$ python3 -q
>>> import numpy as np
>>> np.set_printoptions(precision=3, suppress=True, linewidth=140, sign=" ")
>>> K = np.load("x.npy")
>>> print(K)
[[ -1.991   3.996   1.987  -2.069   2.049  -0.012  -0.098  -5.997]
 [  5.983  -2.958   2.966  -0.021 -11.895  -0.111   6.026  15.066]
 [  2.055   1.992   4.034  -1.995  -6.034   0.015   3.991   3.89 ]]
>>> print(np.argsort(-np.linalg.norm(K, axis=0).round(6), kind="stable")[:3])
[ 7  4  6]
>>> vec = np.array([9, -2, -2, -7, 5, 9, -8, 4])
>>> print(K @ np.eye(8)[2])
[ 1.987  2.966  4.034]
>>> print(np.sign((K @ vec).round(6)))
[-1.  1. -1.]
>>> print((K * vec).sum(axis=1))
[-28.469   5.56  -25.995]
>>> print(K @ np.ones(8))
[-2.135 15.056  7.948]
>>> print(np.einsum("ij,j->i", K, vec))
[-28.469   5.56  -25.995]
>>> mat = np.array([[4, 4, 4, 4, 4, 4, 4, 4],
...     [4, 8, 8, 8, 8, 8, 8, 8],
...     [4, 8, 12, 12, 12, 12, 12, 12],
...     [4, 8, 12, 16, 16, 16, 16, 16],
...     [4, 8, 12, 16, 20, 20, 20, 20],
...     [4, 8, 12, 16, 20, 24, 24, 24],
...     [4, 8, 12, 16, 20, 24, 28, 28],
...     [4, 8, 12, 16, 20, 24, 28, 32]])
>>> low = np.linalg.cholesky(mat)
>>> print(np.prod(np.diag(low)) ** 2, np.round(np.linalg.det(mat), 3))
65536.0 65536.0
>>> print(low @ low.T)
[[  4.   4.   4.   4.   4.   4.   4.   4.]
 [  4.   8.   8.   8.   8.   8.   8.   8.]
 [  4.   8.  12.  12.  12.  12.  12.  12.]
 [  4.   8.  12.  16.  16.  16.  16.  16.]
 [  4.   8.  12.  16.  20.  20.  20.  20.]
 [  4.   8.  12.  16.  20.  24.  24.  24.]
 [  4.   8.  12.  16.  20.  24.  28.  28.]
 [  4.   8.  12.  16.  20.  24.  28.  32.]]
>>> print(np.linalg.eigvalsh(mat).min() > 0)
True
>>> data = np.loadtxt("w.csv", delimiter=",")
>>> print(data)
[[ 0.  0.  0.  0.  0.  0.]
 [ 2. -1. -2.  0.  1.  1.]
 [ 1. -2.  0. -2. -2.  1.]
 [ 0.  1.  0.  1.  2.  2.]
 [ 0.  0.  0.  0.  0.  0.]
 [-2. -1. -1.  2. -1. -1.]
 [ 5. -1. -2. -4. -2.  0.]
 [ 3. -3. -2. -2. -1.  2.]
 [-2. -1.  0.  1.  2.  1.]
 [ 2.  3.  0. -1.  1.  0.]
 [-2.  0.  0.  2.  4.  3.]
 [-2. -1. -1.  2. -1. -1.]
 [ 2. -1. -2.  0.  1.  1.]
 [-1. -3.  0. -1.  0.  2.]
 [ 1. -2.  0. -2. -2.  1.]
 [-2. -1.  0.  1.  2.  1.]
 [-2.  0.  0.  2.  4.  3.]
 [ 2.  2.  0. -2. -1. -2.]
 [ 0.  1.  0.  1.  2.  2.]
 [-2. -1. -1.  2. -1. -1.]
 [ 0.  0.  0.  0.  0.  0.]
 [-2. -1.  0.  1.  2.  1.]
 [ 0.  0.  0.  0.  0.  0.]
 [ 0. -2. -3.  2.  0.  0.]
 [ 1. -2.  0. -2. -2.  1.]
 [-2.  0. -1.  1.  0. -2.]
 [-2.  0. -1.  3.  1.  1.]]
>>> # row 4 repeats row 0
>>> d = np.linalg.norm(data[:, None] - data[None], axis=-1)
>>> print(d[14])
[ 3.742  4.359  0.     6.     3.742  5.657  5.099  3.317  5.916  6.083  8.307  5.657  4.359  3.317  0.     5.916  8.307  5.196  6.
  5.657  3.742  5.916  3.742  5.568  0.     6.     6.928]
>>> print(d[:5, :5])
[[ 0.     3.317  3.742  3.162  0.   ]
 [ 3.317  0.     4.359  3.873  3.317]
 [ 3.742  4.359  0.     6.     3.742]
 [ 3.162  3.873  6.     0.     3.162]
 [ 0.     3.317  3.742  3.162  0.   ]]
